>>> import numpy as np
>>> from numpy import linalg as LA
>>> np.set_printoptions(suppress=True, linewidth=140)
>>> tidy = lambda a: np.round(a, 1) + 0
>>> X = np.load("layer14.npy")
>>> X
array([[ 22.1, -39.6,  99. ,  -0.4,  77.6, -77.9],
       [ 20.7, -40.6,  99.6,   1.8,  80.4, -82. ],
       [ 19.7, -39.3,  96.9,   0.9,  79.2, -79.9],
       [ 19. , -40.4, 100.6,   0.9,  79.5, -79.2],
       [ 21.7, -40.8, 101.3,   0.1,  78.9, -79.7],
       [ 19.6, -41.2, 101.7,  -1.1,  78.4, -78.4],
       [ 19.7, -40.4, 100.4,   0.7,  79.5, -82.1],
       [ 20.2, -39. ,  99.8,  -0.7,  79.1, -80.9],
       [ 19.9, -38.7, 100.5,   1.5,  78.4, -78.6],
       [ 20.9, -41.9,  99.1,  -1.3,  80.5, -80.7],
       [ 18.3, -41.1, 100.2,  -0.4,  77.9, -80.9],
       [ 18.8, -39.5,  98.8,   1.1,  80.6, -81. ],
       [ 19.5, -39. ,  99.7,   0.7,  80.5, -81.1],
       [ 20.5, -37.8,  98.5,  -0.3,  80.1, -80. ],
       [ 21.3, -40.1,  99.2,  -1. ,  80.8, -78.9],
       [ 20.4, -40.9, 101.9,   1.1,  79.1, -80.7],
       [ 18.5, -40.2, 100.4,   0.9,  79.1, -78.2],
       [ 21. , -39.8,  98.8,   2.3,  79.2, -79.6],
       [ 19.9, -38.9, 100.8,   1.1,  80.6, -80.8],
       [ 21.6, -40.6,  98.2,  -1.9,  79.6, -80.7],
       [ 21.1, -40. , 102.6,   0.9,  79. , -80. ],
       [ 19.9, -41.7,  99.6,  -1.2,  79.8, -78.9]])
>>> out = np.c_[X[:, :4] @ np.array([[2, 1, 0, 3], [-2, -1, 3, -3], [3, 0, 3, -2], [-3, -1, -3, 1]]), np.array([-1, 0, -3, 3, 2, -2, 1, -2, 2, -3, 3, 1, 1, 1, -3, -1, -3, -3, -2, 1, -1, 2])]
>>> tidy(out)
array([[421.6,  62.1, 179.4, -13.3,  -1. ],
       [416. ,  59.5, 171.6, -13.5,   0. ],
       [406. ,  58.1, 170.1, -15.9,  -3. ],
       [417.9,  58.5, 177.9, -22.1,   3. ],
       [428.6,  62.4, 181.2, -15. ,   2. ],
       [430. ,  61.9, 184.8, -22.1,  -2. ],
       [419.3,  59.4, 177.9, -19.8,   1. ],
       [419.9,  59.9, 184.5, -22.7,  -2. ],
       [414.2,  57.1, 180.9, -23.7,   2. ],
       [426.8,  64.1, 175.5, -11.1,  -3. ],
       [420.6,  59.8, 178.5, -22.6,   3. ],
       [409.7,  57.2, 174.6, -21.6,   1. ],
       [414. ,  57.8, 180. , -23.2,   1. ],
       [413. ,  58.6, 183. , -22.4,   1. ],
       [423.4,  62.4, 180.3, -15.2,  -3. ],
       [425. ,  60.2, 179.7, -18.8,  -1. ],
       [415.9,  57.8, 177.9, -23.8,  -3. ],
       [411.1,  58.5, 170.1, -12.9,  -3. ],
       [416.7,  57.7, 182.4, -24.1,  -2. ],
       [424.7,  64.1, 178.5, -11.7,   1. ],
       [427.3,  60.2, 185.1, -21. ,  -1. ],
       [425.6,  62.8, 177.3, -15.6,   2. ]])
>>> LA.matrix_rank(np.c_[X, out])
np.int64(7)
>>> tidy(LA.norm(LA.qr(X)[0].T @ out, axis=0) ** 2 / ((out ** 2).sum(axis=0) + 1e-12))
array([1. , 1. , 1. , 1. , 0.2])
>>> LA.matrix_rank(out)
np.int64(5)
